$ ipython --no-banner

In [1]: import numpy as np

In [2]: import numpy.linalg as la

In [3]: np.set_printoptions(precision=2, suppress=True, linewidth=120, floatmode="fixed")

In [4]: E = np.loadtxt("dump.csv", delimiter=",")

In [5]: E
Out[5]: 
array([[  4.00,   0.00,   6.00,   1.00,   3.00,   7.00,   7.00,   2.00,   3.00,   3.00,   6.00,   5.00,   7.00,
          8.00,   4.00,   2.00],
       [  1.00, -36.00,   1.00,   1.00,   8.00,   0.00,   6.00,   6.00,   6.00,   7.00,   2.00,   5.00,   3.00,
          2.00,   5.00,   5.00],
       [  1.00,   9.00, -15.00,   1.00,   8.00,   9.00,   2.00,   0.00,   7.00,   7.00,   5.00,   0.00,   6.00,
          6.00,   7.00,   5.00],
       [  1.00,   5.00,   9.00, -16.00,   1.00,   1.00,   9.00,   8.00,   9.00,   2.00,   3.00,   9.00,   3.00,
          5.00,   4.00,   2.00],
       [  6.00,   6.00,   1.00,   5.00,  25.00,   8.00,   6.00,   7.00,   0.00,   2.00,   3.00,   7.00,   8.00,
          1.00,   8.00,   4.00],
       [  2.00,   8.00,   2.00,   1.00,   3.00,  68.00,   4.00,   5.00,   3.00,   8.00,   0.00,   6.00,   2.00,
          4.00,   1.00,   4.00],
       [  7.00,   7.00,   5.00,   5.00,   6.00,   1.00,  63.00,   7.00,   7.00,   0.00,   8.00,   6.00,   4.00,
          5.00,   4.00,   6.00],
       [  6.00,   2.00,   6.00,   0.00,   9.00,   6.00,   1.00, -13.00,   1.00,   3.00,   3.00,   4.00,   7.00,
          7.00,   4.00,   0.00],
       [  9.00,   9.00,   4.00,   7.00,   8.00,   2.00,   9.00,   7.00,  43.00,   1.00,   2.00,   5.00,   0.00,
          8.00,   2.00,   0.00],
       [  6.00,   0.00,   0.00,   5.00,   9.00,   6.00,   3.00,   3.00,   5.00,  64.00,   2.00,   7.00,   6.00,
          7.00,   5.00,   2.00],
       [  0.00,   3.00,   6.00,   3.00,   3.00,   3.00,   6.00,   2.00,   8.00,   4.00,  67.00,   0.00,   0.00,
          2.00,   9.00,   2.00],
       [  0.00,   0.00,   4.00,   7.00,   6.00,   8.00,   3.00,   0.00,   9.00,   5.00,   4.00, -39.00,   0.00,
          3.00,   5.00,   7.00],
       [  3.00,   4.00,   0.00,   0.00,   8.00,   7.00,   6.00,   0.00,   3.00,   4.00,   4.00,   5.00, -35.00,
          2.00,   7.00,   7.00],
       [  4.00,   5.00,   5.00,   3.00,   1.00,   8.00,   3.00,   5.00,   1.00,   1.00,   8.00,   2.00,   3.00,
          7.00,   3.00,   4.00],
       [  6.00,   7.00,   8.00,   4.00,   5.00,   1.00,   2.00,   1.00,   3.00,   1.00,   3.00,   5.00,   0.00,
          8.00, -51.00,   2.00],
       [  4.00,   1.00,   7.00,   3.00,   2.00,   4.00,   4.00,   3.00,   4.00,   5.00,   9.00,   2.00,   4.00,
          7.00,   4.00,   4.00]])

In [6]: f = np.array([2, 2, 2, 0, 2, 1, 1, 2, 1, 1, 1, 2, 2, 2, 1, 0])

In [7]: A2 = E + np.outer(f, np.eye(16)[0])

In [8]: round(la.det(A2) / la.det(E), 2), np.round(1 + la.solve(E, f)[0], 2)
Out[8]: (np.float64(2.48), np.float64(2.48))

In [9]: print(la.matrix_rank(la.inv(A2) - la.inv(E), tol=1e-8))
1
